$ python -q
>>> import numpy as np
>>> import numpy.linalg as la
>>> np.set_printoptions(precision=1, suppress=True, linewidth=120, sign=" ")
>>> feats = np.loadtxt("m.csv", delimiter=",")
>>> print(feats)
[[ 1.  1.  2.]
 [ 2.  1.  1.]
 [ 1.  2.  1.]]
>>> hat = np.triu(np.array([[1, 0, 1], [1, 2, 1], [0, 2, -2]]), 1) + np.eye(3)
>>> other = hat @ feats @ la.inv(hat)
>>> print(hat @ feats - feats @ hat)
[[ 1.  2. -1.]
 [ 1.  2. -2.]
 [ 0.  0. -3.]]
>>> print(np.poly(other))
[ 1. -3. -3. -4.]
>>> print(np.trace(other), np.trace(feats))
3.0 3.0
>>> print(round(la.det(other), 1))
4.0
>>> print(la.matrix_rank(other))
3
>>> print(np.sort(np.abs(np.fft.fft(feats[0]))), np.sort(la.svd(feats, compute_uv=False)))
[ 1.  1.  4.] [ 1.  1.  4.]
>>> print((feats @ feats)[0])
[ 5.  6.  5.]
>>> print(np.allclose(feats @ feats.T, feats.T @ feats))
True
>>> print(np.fft.fft(feats[0]))
[ 4. +0.j  -0.5+0.9j -0.5-0.9j]
>>> print(feats @ (-1.0) ** np.arange(3))
[ 2.  2.  0.]
>>> t3 = np.stack([feats, 4 * feats, feats[::-1]])
>>> print((t3 @ feats.T).shape)
(3, 3, 3)
>>> print(t3.sum(axis=0))
[[  6.   7.  11.]
 [ 12.   6.   6.]
 [  6.  11.   7.]]
>>> rng = np.random.default_rng(5612)
>>> idx = rng.permutation(3)
>>> print(idx)
[ 0  1  2]
>>> other = feats[idx][:, idx]
>>> print(other)
[[ 1.  1.  2.]
 [ 2.  1.  1.]
 [ 1.  2.  1.]]
>>> print(np.trace(other))
3.0
>>> K = np.loadtxt("sample11.csv", delimiter=",")
>>> print(K.round(1) + 0)
[[ 0.1 -0.7  0.1]
 [ 0.  -0.5  0. ]
 [ 0.2 -1.6  0.2]
 [ 0.1 -0.9  0.1]]
>>> # columns 0 and 2 are equal
>>> other = K / la.norm(K, axis=1, keepdims=True)
>>> C2 = other @ other.T
>>> print(C2[2])
[ 1.  1.  1.  1.]
>>> print(np.argwhere(np.triu(np.abs(C2) > 0.95, 1)))
[[ 0  1]
 [ 0  2]
 [ 0  3]
 [ 1  2]
 [ 1  3]
 [ 2  3]]
>>> print(C2)
[[ 1.  1.  1.  1.]
 [ 1.  1.  1.  1.]
 [ 1.  1.  1.  1.]
 [ 1.  1.  1.  1.]]
>>> print((np.abs(C2) > 0.9).astype(int))
[[ 1  1  1  1]
 [ 1  1  1  1]
 [ 1  1  1  1]
 [ 1  1  1  1]]
